$ python3 -q
>>> import numpy as np
>>> from numpy import linalg as LA
>>> np.set_printoptions(precision=2, suppress=True, linewidth=120)
>>> feats = np.loadtxt("layer16.csv", delimiter=",")
>>> print(feats)
[[  8.   0.   5.  11.  -2.  -6.  -5.   2.   2.   1.  -3.  -5.  -1.   8.   8.]
 [  0.  13.  -2.  -6.   4.   1.  -2. -11.   6.   8. -10.  12. -20.   0. -11.]
 [  5.  -2.  34.  12. -19.   0. -12.  -9.  -1. -16.   3.  -1. -16.   5.  21.]
 [ 11.  -6.  12.  41. -18.  -7. -13.  14.  -1. -14.   8. -18.   4.  14.  17.]
 [ -2.   4. -19. -18.  49. -10.   7.   8. -15.   6.   6.  -2.   0.   5.  -9.]
 [ -6.   1.   0.  -7. -10.  15.   6.  -2.   1.  -6.   4.   8.   1.  -9.  -1.]
 [ -5.  -2. -12. -13.   7.   6.  21.  -5.  -7.  -1.   9.  -4.  16. -19.  -2.]
 [  2. -11.  -9.  14.   8.  -2.  -5.  28.  -7.  -7.  11. -12.  20.  14.   7.]
 [  2.   6.  -1.  -1. -15.   1.  -7.  -7.  16.  14. -18.  11.  -9.   3.  -9.]
 [  1.   8. -16. -14.   6.  -6.  -1.  -7.  14.  26. -22.  11.  -5.   2. -19.]
 [ -3. -10.   3.   8.   6.   4.   9.  11. -18. -22.  25. -15.  16.  -6.  14.]
 [ -5.  12.  -1. -18.  -2.   8.  -4. -12.  11.  11. -15.  22. -21.  -1. -15.]
 [ -1. -20. -16.   4.   0.   1.  16.  20.  -9.  -5.  16. -21.  46.  -8.  10.]
 [  8.   0.   5.  14.   5.  -9. -19.  14.   3.   2.  -6.  -1.  -8.  24.   5.]
 [  8. -11.  21.  17.  -9.  -1.  -2.   7.  -9. -19.  14. -15.  10.   5.  29.]]
>>> t3 = np.stack([feats, 2 * feats, feats[::-1]])
>>> print(LA.matrix_rank(t3))
[7 7 7]
>>> print(np.round(LA.det(t3), 2) + 0)
[0. 0. 0.]
>>> print(LA.norm(t3, axis=(1, 2)))
[185.78 371.56 185.78]
>>> print(np.einsum("bij,cij->bc", t3, t3))
[[ 34515.  69030.  -4147.]
 [ 69030. 138060.  -8294.]
 [ -4147.  -8294.  34515.]]
>>> Uu, sv, VT = LA.svd(feats)
>>> V = VT[:(sv > 1e-8).sum()]
>>> rng = np.random.default_rng(797945)
>>> x = feats[14] + 4 * feats[7] + rng.integers(2) * np.eye(15)[0]
>>> print(x)
[ 16. -55. -15.  73.  23.  -9. -22. 119. -37. -47.  58. -63.  90.  61.  57.]
>>> print(LA.matrix_rank(np.vstack([feats, x])))
7
>>> print(np.diag(V.T @ V))
[0.34 0.34 0.53 0.72 0.72 0.54 0.41 0.51 0.23 0.37 0.32 0.34 0.6  0.41 0.62]
>>> F = np.loadtxt("dump.csv", delimiter=",")
>>> print(F)
[[ 0.  0.  0.  0.  0.  0.  0.  0.  0.  0.]
 [-2.  0. -6.  6.  2.  2.  0. -6.  6. -2.]
 [-1.  0. -3.  3.  1.  1.  0. -3.  3. -1.]
 [-3.  0. -9.  9.  3.  3.  0. -9.  9. -3.]
 [ 0.  0.  0.  0.  0.  0.  0.  0.  0.  0.]
 [ 3.  0.  9. -9. -3. -3.  0.  9. -9.  3.]
 [ 0.  0.  0.  0.  0.  0.  0.  0.  0.  0.]
 [ 3.  0.  9. -9. -3. -3.  0.  9. -9.  3.]
 [-1.  0. -3.  3.  1.  1.  0. -3.  3. -1.]
 [ 2.  0.  6. -6. -2. -2.  0.  6. -6.  2.]
 [ 2.  0.  6. -6. -2. -2.  0.  6. -6.  2.]]
>>> # row 4 repeats row 0
>>> t3 = np.stack([F, 5 * F, F[::-1]])
>>> print(np.einsum("bij,cij->bc", t3, t3))
[[ 1640.  8200.  -600.]
 [ 8200. 41000. -3000.]
 [ -600. -3000.  1640.]]
>>> Uu, sv, VT = LA.svd(F)
>>> print(np.argmax(sv[:-1] / (sv[1:] + 1e-6)) + 1)
1
>>> B = Uu[:, :1] @ np.diag(sv[:1]) @ VT[:1]
>>> print(LA.matrix_rank(F, rtol=0.05))
1
>>> Uu, sv, VT = LA.svd(F)
>>> V = VT[:(sv > 1e-8).sum()]
>>> x = F[5] + -2 * F[4] + rng.integers(2) * np.eye(10)[8]
>>> print(x)
[ 3.  0.  9. -9. -3. -3.  0.  9. -9.  3.]
>>> print(LA.matrix_rank(np.vstack([F, x])))
1
>>> print(np.round(LA.norm(x - V.T @ V @ x), 2))
0.0
>>> print(np.allclose(V.T @ V @ x, x))
True
>>> print(np.unravel_index(np.abs(F).argmax(), F.shape))
(np.int64(3), np.int64(2))
>>> print(np.round(LA.svd(F, compute_uv=False), 2) + 0)
[40.5  0.   0.   0.   0.   0.   0.   0.   0.   0. ]
>>> print(F.sum(axis=1))
[0. 0. 0. 0. 0. 0. 0. 0. 0. 0. 0.]
>>> print(F.mean(axis=0))
[ 0.27  0.    0.82 -0.82 -0.27 -0.27  0.    0.82 -0.82  0.27]
>>> print(np.abs(F).max())
9.0
>>> print(LA.lstsq(F[:-1].T, F[-1])[2])
1
>>> print(F @ LA.pinv(F) @ F)
[[ 0.  0.  0.  0.  0.  0.  0.  0.  0.  0.]
 [-2.  0. -6.  6.  2.  2.  0. -6.  6. -2.]
 [-1.  0. -3.  3.  1.  1.  0. -3.  3. -1.]
 [-3.  0. -9.  9.  3.  3.  0. -9.  9. -3.]
 [ 0.  0.  0.  0.  0.  0.  0.  0.  0.  0.]
 [ 3.  0.  9. -9. -3. -3.  0.  9. -9.  3.]
 [ 0.  0.  0.  0.  0.  0.  0.  0.  0.  0.]
 [ 3.  0.  9. -9. -3. -3.  0.  9. -9.  3.]
 [-1.  0. -3.  3.  1.  1.  0. -3.  3. -1.]
 [ 2.  0.  6. -6. -2. -2.  0.  6. -6.  2.]
 [ 2.  0.  6. -6. -2. -2.  0.  6. -6.  2.]]
